In [1]: import numpy as np

In [2]: np.set_printoptions(precision=1, suppress=True, linewidth=140, sign=" ")

In [3]: def rd(a):
   ...:     return np.round(a, 1) + 0
   ...: 

In [4]: X = np.load("test17.npy")

In [5]: print(X)
[[-0.1 -1.7  0.1  0.2]
 [ 0.8 -1.4 -0.3  0.1]
 [-0.8  0.6  0.4 -0.8]
 [ 0.4 -0.5 -0.5  0.7]
 [ 0.2 -0.8 -0.3  0.6]
 [ 0.2  1.1  0.2 -0.2]
 [-0.1 -0.5  0.5 -0.4]]

In [6]: vec = np.array([-8, -2, -3, -3])

In [7]: a = np.maximum(X @ vec, 0)

In [8]: print(rd(np.maximum(X @ vec, 0) - np.maximum(-X @ vec, 0)))
[ 3.3 -3.   6.4 -2.8 -0.9 -3.8  1.5]

In [9]: print(rd(X.T @ a))
[-5.6 -2.5  3.6 -5.1]

In [10]: print(rd(a))
[ 3.3  0.   6.4  0.   0.   0.   1.5]

In [11]: print(rd(np.tanh(X @ vec)))
[ 1.  -1.   1.  -1.  -0.7 -1.   0.9]

In [12]: rng = np.random.default_rng(417857)

In [13]: out = X + rng.integers(-2, 3, (7, 3)) @ rng.integers(-2, 3, (3, 4))

In [14]: print(rd(out))
[[-4.1 -5.7  4.1  0.2]
 [-0.2 -1.4  5.7 -0.9]
 [-3.8 -3.4 -5.6  1.2]
 [-2.6 -2.5 -4.5  2.7]
 [-1.8 -4.8  3.7 -0.4]
 [-1.8  1.1 -3.8  1.8]
 [-1.1 -0.5 -1.5  0.6]]

In [15]: print(rd(np.linalg.svd(out - X, compute_uv=False)))
[ 12.4   9.5   2.6   0. ]

In [16]: print(np.abs(out - X).sum(axis=1))
[ 12.   8.  15.  11.  11.   8.   4.]

In [17]: out = np.c_[X[:, :2] @ np.array([[3, -3], [0, 2]]), np.array([2, 0, 1, 1, -2, -3, -2])]

In [18]: print(rd(out))
[[-0.3 -3.1  2. ]
 [ 2.4 -5.2  0. ]
 [-2.4  3.6  1. ]
 [ 1.2 -2.2  1. ]
 [ 0.6 -2.2 -2. ]
 [ 0.6  1.6 -3. ]
 [-0.3 -0.7 -2. ]]

In [19]: print(rd(np.linalg.norm(out - X @ np.linalg.lstsq(X, out)[0], axis=0)))
[ 0.  0.  3.]

In [20]: print(np.linalg.matrix_rank(out))
3

In [21]: print(rd(np.linalg.lstsq(X, out[:, 0])[0]))
[ 3.  0.  0.  0.]

In [22]: q, V = np.linalg.qr(X[:, :3])[0], np.linalg.qr(X[:, 3:])[0]

In [23]: sv = np.linalg.svd(q.T @ V, compute_uv=False)

In [24]: print((sv > 0.9).sum())
1

In [25]: print(rd(sv))
[ 0.9]

In [26]: r0 = np.array([6, 9, 1, 2])

In [27]: g = np.array([-5, 2, 2, 5, 2, -3, -2])

In [28]: data = r0[:, None] + g[None, :]

In [29]: print(data)
[[ 1  8  8 11  8  3  4]
 [ 4 11 11 14 11  6  7]
 [-4  3  3  6  3 -2 -1]
 [-3  4  4  7  4 -1  0]]

In [30]: Uu, sv, Vh = np.linalg.svd(data)

In [31]: print(rd(sv))
[ 33.4   8.8   0.    0. ]

In [32]: out = Uu[:, :2] @ np.diag(sv[:2]) @ Vh[:2]

In [33]: print(rd(np.abs(data - out).max()))
0.0

In [34]: print(rd(np.linalg.norm(data - out, 2)), rd(sv[2]))
0.0 0.0
